In [1]: import numpy as np

In [2]: import numpy.linalg as la

In [3]: np.set_printoptions(suppress=True, linewidth=100)

In [4]: tidy = lambda a: np.round(a, 1) + 0

In [5]: arr = np.load("block4.npy")

In [6]: arr
Out[6]: 
array([[ 0.2, -1. ,  0.6],
       [ 0.9,  0.6, -0.4],
       [ 0.3,  1. , -0.5],
       [-1. , -1. ,  0.9],
       [-0.8, -1. ,  0.6],
       [-1. , -0.9,  0.8],
       [-0.8,  0.2,  0.1],
       [ 0.5, -1. ,  0.5],
       [ 1. ,  0.9, -0.7],
       [-0.3,  0.3,  0. ],
       [ 0.1,  0.7, -0.2],
       [-0.3, -0.8,  0.3],
       [ 0.3, -0.6,  0.1],
       [ 1. ,  1. , -0.8],
       [-1. ,  0.2,  0.3],
       [-0.9, -0.3,  0.3],
       [ 1. ,  1. , -0.8],
       [ 0.7,  1. , -0.6],
       [-0.7,  0.6, -0.1],
       [ 1. , -0.1, -0.3],
       [ 1. ,  0.9, -0.8],
       [-1. , -0.8,  0.7],
       [-1. , -0.2,  0.4],
       [-1. , -1. ,  0.8],
       [ 0.1,  0.9, -0.3],
       [ 1. ,  1. , -0.9],
       [-1. ,  1. , -0.3],
       [ 1. ,  1. , -0.8],
       [-0.8,  0.1,  0.1],
       [ 1. , -0.9,  0. ],
       [ 1. , -1. ,  0.6],
       [-1. , -1. ,  0.9],
       [-1. , -1. ,  1. ]])

In [7]: rng = np.random.default_rng(972909)

In [8]: M2 = arr + rng.integers(-2, 3, (33, 2)) @ rng.integers(-2, 3, (2, 3))

In [9]: tidy(M2)
Out[9]: 
array([[-1.8,  3. , -5.4],
       [ 0.9, -0.4,  0.6],
       [ 2.3, -1. ,  3.5],
       [-1. , -1. ,  0.9],
       [-2.8,  0. , -2.4],
       [-3. ,  1.1, -3.2],
       [-2.8,  1.2, -2.9],
       [ 2.5, -3. ,  4.5],
       [ 0. ,  2.9, -3.7],
       [ 0.7, -1.7,  3. ],
       [ 2.1, -3.3,  5.8],
       [-0.3, -1.8,  1.3],
       [ 2.3, -3.6,  5.1],
       [ 1. ,  3. , -2.8],
       [-3. ,  1.2, -2.7],
       [-2.9,  0.7, -2.7],
       [ 0. ,  4. , -4.8],
       [ 1.7,  2. , -0.6],
       [ 0.3,  1.6, -0.1],
       [ 1. ,  1.9, -2.3],
       [-1. ,  1.9, -3.8],
       [-1. , -0.8,  0.7],
       [-1. ,  0.8, -0.6],
       [ 1. , -3. ,  4.8],
       [ 0.1,  2.9, -2.3],
       [-1. ,  2. , -3.9],
       [-2. ,  2. , -2.3],
       [ 0. ,  4. , -4.8],
       [-0.8,  2.1, -1.9],
       [-1. ,  0.1, -3. ],
       [ 1. , -3. ,  2.6],
       [-1. ,  0. , -0.1],
       [ 0. , -4. ,  5. ]])

In [10]: la.matrix_rank(M2 - arr, tol=1e-8)
Out[10]: np.int64(2)

In [11]: np.abs(M2 - arr).sum(axis=1)
Out[11]: 
array([12.,  2.,  8.,  0.,  6.,  8.,  6.,  8.,  6.,  6., 12.,  2., 10.,  4.,  6.,  6.,  8.,  2.,
        2.,  4.,  6.,  0.,  2.,  8.,  4.,  6.,  4.,  8.,  4.,  6.,  4.,  2.,  8.])

In [12]: tidy(la.svd(M2 - arr, compute_uv=False))
Out[12]: array([22.,  5.,  0.])

In [13]: Q, vecs = la.qr(arr[:, :2])[0], la.qr(arr[:, 2:])[0]

In [14]: s = la.svd(Q.T @ vecs, compute_uv=False)

In [15]: (s > 0.9).sum()
Out[15]: np.int64(1)

In [16]: print(tidy(np.degrees(np.arccos(s.clip(0, 1)))))
[12.6]

In [17]: tidy(la.norm(Q @ Q.T - vecs @ vecs.T, 2))
Out[17]: np.float64(1.0)

In [18]: tidy(s)
Out[18]: array([1.])

In [19]: W2 = arr[[28, 12]].astype(float)

In [20]: for _ in range(4):
    ...:     z = la.norm(arr[:, None] - W2, axis=-1).argmin(axis=1)
    ...:     W2 = np.array([arr[z == j].mean(axis=0) for j in range(2)])
    ...: 

In [21]: z
Out[21]: 
array([0, 1, 1, 0, 0, 0, 0, 0, 1, 0, 1, 0, 0, 1, 0, 0, 1, 1, 0, 1, 1, 0, 0, 0, 1, 1, 0, 1, 0, 1, 0,
       0, 0])

In [22]: np.abs(W2[1] - W2[0]).argmax()
Out[22]: np.int64(0)
